$ ipython --no-banner

In [1]: import numpy as np

In [2]: import numpy.linalg as la

In [3]: np.set_printoptions(precision=3, suppress=True, linewidth=160)

In [4]: data = np.load("test18.npy")

In [5]: data
Out[5]: 
array([[4, 0, 0],
       [0, 2, 0],
       [0, 0, 0],
       [0, 0, 0]])

In [6]: # row 3 repeats row 2

In [7]: data.sum(axis=1)
Out[7]: array([4, 2, 0, 0])

In [8]: data.sum(axis=0)
Out[8]: array([4, 2, 0])

In [9]: np.unravel_index(np.abs(data).argmax(), data.shape)
Out[9]: (np.int64(0), np.int64(0))

In [10]: np.abs(data).max()
Out[10]: np.int64(4)

In [11]: np.diff(data, axis=0)
Out[11]: 
array([[-4,  2,  0],
       [ 0, -2,  0],
       [ 0,  0,  0]])

In [12]: data.mean(axis=0)
Out[12]: array([1. , 0.5, 0. ])

In [13]: la.svd(data, compute_uv=False)
Out[13]: array([4., 2., 0.])

In [14]: round(float(np.trace(la.pinv(data) @ data)), 3)
Out[14]: 2.0

In [15]: la.lstsq(data[:-1].T, data[-1])[2]
Out[15]: np.int32(2)

In [16]: np.abs(np.diag(la.qr(data)[1])) > 1e-9
Out[16]: array([ True,  True, False])

In [17]: np.unique(data.round(6), axis=0).shape
Out[17]: (3, 3)

In [18]: u = np.array([3, -3])

In [19]: np.convolve(data[2], u)
Out[19]: array([0, 0, 0, 0])

In [20]: np.correlate(data[2], data[3], "full")
Out[20]: array([0, 0, 0, 0, 0])

In [21]: left, sv, Vh = la.svd(data)

In [22]: vecs = Vh[:(sv > 1e-8).sum()]

In [23]: rng = np.random.default_rng(873636)

In [24]: x = data[1] + 2 * data[0] + rng.integers(2) * np.eye(3)[2]

In [25]: x
Out[25]: array([8., 2., 0.])

In [26]: round(la.norm(x - vecs.T @ vecs @ x), 3)
Out[26]: np.float64(0.0)

In [27]: vecs.T @ vecs
Out[27]: 
array([[1., 0., 0.],
       [0., 1., 0.],
       [0., 0., 0.]])

In [28]: la.matrix_rank(np.vstack([data, x]))
Out[28]: np.int64(2)

In [29]: np.allclose(vecs.T @ vecs @ x, x)
Out[29]: True

In [30]: x = np.array([-2, 1, 3])

In [31]: h = np.maximum(data @ x, 0)

In [32]: np.maximum(data @ x, 0) - np.maximum(-data @ x, 0)
Out[32]: array([-8,  2,  0,  0])

In [33]: np.tanh(data @ x)
Out[33]: array([-1.   ,  0.964,  0.   ,  0.   ])

In [34]: data.T @ h
Out[34]: array([0, 4, 0])

In [35]: F = (rng.random((6, 6)) < 0.3) + np.eye(6)

In [36]: F /= F.sum(axis=1, keepdims=True)

In [37]: F
Out[37]: 
array([[0.5  , 0.5  , 0.   , 0.   , 0.   , 0.   ],
       [0.   , 0.667, 0.333, 0.   , 0.   , 0.   ],
       [0.   , 0.   , 0.5  , 0.   , 0.   , 0.5  ],
       [0.   , 0.   , 0.   , 0.667, 0.333, 0.   ],
       [0.   , 0.   , 0.   , 0.   , 1.   , 0.   ],
       [0.   , 0.   , 0.333, 0.   , 0.333, 0.333]])

In [38]: F.reshape(2, -1)
Out[38]: 
array([[0.5  , 0.5  , 0.   , 0.   , 0.   , 0.   , 0.   , 0.667, 0.333, 0.   , 0.   , 0.   , 0.   , 0.   , 0.5  , 0.   , 0.   , 0.5  ],
       [0.   , 0.   , 0.   , 0.667, 0.333, 0.   , 0.   , 0.   , 0.   , 0.   , 1.   , 0.   , 0.   , 0.   , 0.333, 0.   , 0.333, 0.333]])

In [39]: F.ravel(order="F")
Out[39]: 
array([0.5  , 0.   , 0.   , 0.   , 0.   , 0.   , 0.5  , 0.667, 0.   , 0.   , 0.   , 0.   , 0.   , 0.333, 0.5  , 0.   , 0.   , 0.333, 0.   , 0.   , 0.   ,
       0.667, 0.   , 0.   , 0.   , 0.   , 0.   , 0.333, 1.   , 0.333, 0.   , 0.   , 0.5  , 0.   , 0.   , 0.333])

In [40]: t3 = F.reshape(6, 2, -1)

In [41]: t3.sum(axis=1)
Out[41]: 
array([[0.5  , 0.5  , 0.   ],
       [0.   , 0.667, 0.333],
       [0.   , 0.   , 1.   ],
       [0.667, 0.333, 0.   ],
       [0.   , 1.   , 0.   ],
       [0.   , 0.333, 0.667]])

In [42]: E = np.load("m.npy")

In [43]: E
Out[43]: 
array([[6.989, 6.438, 5.898, 6.385],
       [6.37 , 7.402, 4.982, 6.414],
       [6.607, 6.951, 5.466, 4.922],
       [7.651, 7.69 , 5.609, 5.779],
       [5.683, 5.1  , 6.819, 5.273],
       [5.4  , 4.991, 5.43 , 6.885],
       [5.686, 4.741, 6.933, 5.443],
       [6.556, 6.329, 7.384, 5.187],
       [5.068, 5.781, 5.418, 6.853],
       [6.059, 5.758, 5.588, 7.542],
       [5.973, 8.386, 8.025, 6.44 ],
       [6.681, 6.189, 5.672, 5.607],
       [4.049, 6.084, 6.504, 5.426],
       [6.059, 7.802, 7.334, 3.863],
       [6.364, 6.255, 6.632, 5.452],
       [6.425, 6.073, 6.966, 7.297],
       [5.159, 5.751, 6.606, 6.647],
       [6.903, 6.844, 5.349, 6.757],
       [4.603, 4.693, 7.56 , 6.993],
       [6.479, 6.935, 5.786, 5.765],
       [6.072, 5.876, 5.699, 7.286],
       [5.539, 4.527, 5.144, 7.041],
       [5.256, 3.862, 6.966, 5.329],
       [5.816, 5.192, 7.234, 7.611],
       [5.463, 6.823, 4.955, 8.375],
       [6.494, 5.57 , 6.136, 6.671],
       [5.259, 6.295, 5.953, 5.664],
       [6.896, 6.619, 5.817, 5.919],
       [5.263, 5.402, 5.677, 4.992]])

In [44]: t = np.radians(30)

In [45]: r_ = np.eye(4)

In [46]: r_[2, 2] = r_[3, 3] = np.cos(t)

In [47]: r_[2, 3], r_[3, 2] = -np.sin(t), np.sin(t)

In [48]: r_
Out[48]: 
array([[ 1.   ,  0.   ,  0.   ,  0.   ],
       [ 0.   ,  1.   ,  0.   ,  0.   ],
       [ 0.   ,  0.   ,  0.866, -0.5  ],
       [ 0.   ,  0.   ,  0.5  ,  0.866]])

In [49]: Y = E @ r_.T

In [50]: np.round(la.det(r_), 3), round(np.trace(r_), 3)
Out[50]: (np.float64(1.0), np.float64(3.732))

In [51]: cent = E[[28, 26]].astype(float)

In [52]: for _ in range(7):
    ...:     labels = la.norm(E[:, None] - cent, axis=-1).argmin(axis=1)
    ...:     cent = np.array([E[labels == j].mean(axis=0) for j in range(2)])
    ...: 

In [53]: labels
Out[53]: array([1, 1, 1, 1, 0, 0, 0, 1, 0, 1, 1, 1, 0, 1, 1, 1, 0, 1, 0, 1, 1, 0, 0, 0, 1, 1, 1, 1, 0])

In [54]: cent
Out[54]: 
array([[5.229, 5.102, 6.39 , 6.227],
       [6.406, 6.68 , 6.07 , 6.185]])

In [55]: np.abs(cent[1] - cent[0]).argmax()
Out[55]: np.int64(1)

In [56]: cent[1] - cent[0]
Out[56]: array([ 1.176,  1.578, -0.321, -0.042])

In [57]: m1 = np.load("run11.npy")

In [58]: m1
Out[58]: 
array([[  0.   ,  -9.087,  -7.317, -16.404],
       [  0.   ,  -4.836,  -3.53 ,  -8.366],
       [  0.   ,  -3.591,  -2.48 ,  -6.071],
       [  0.   ,  -1.308,  -0.744,  -2.052],
       [  0.   ,  -0.716,  -0.378,  -1.094],
       [  0.   ,  -0.261,  -0.132,  -0.393],
       [  0.   ,   0.581,   0.301,   0.883],
       [  0.   ,   1.119,   0.621,   1.739],
       [  0.   ,   1.422,   0.82 ,   2.243],
       [  0.   ,   1.731,   1.035,   2.766],
       [  0.   ,   8.069,   6.392,  14.461],
       [  0.   ,   8.89 ,   7.137,  16.026],
       [  0.   ,   9.736,   7.91 ,  17.646],
       [  0.   ,  11.354,   9.401,  20.754]])

In [59]: Y = np.array([[1, 1, 2], [0, 1, 2], [0, 1, 1], [0, 1, 0]])

In [60]: np.einsum("ij->j", m1)
Out[60]: array([ 0.   , 23.102, 19.037, 42.139])

In [61]: np.vstack([m1, Y.T]).shape
Out[61]: (17, 4)
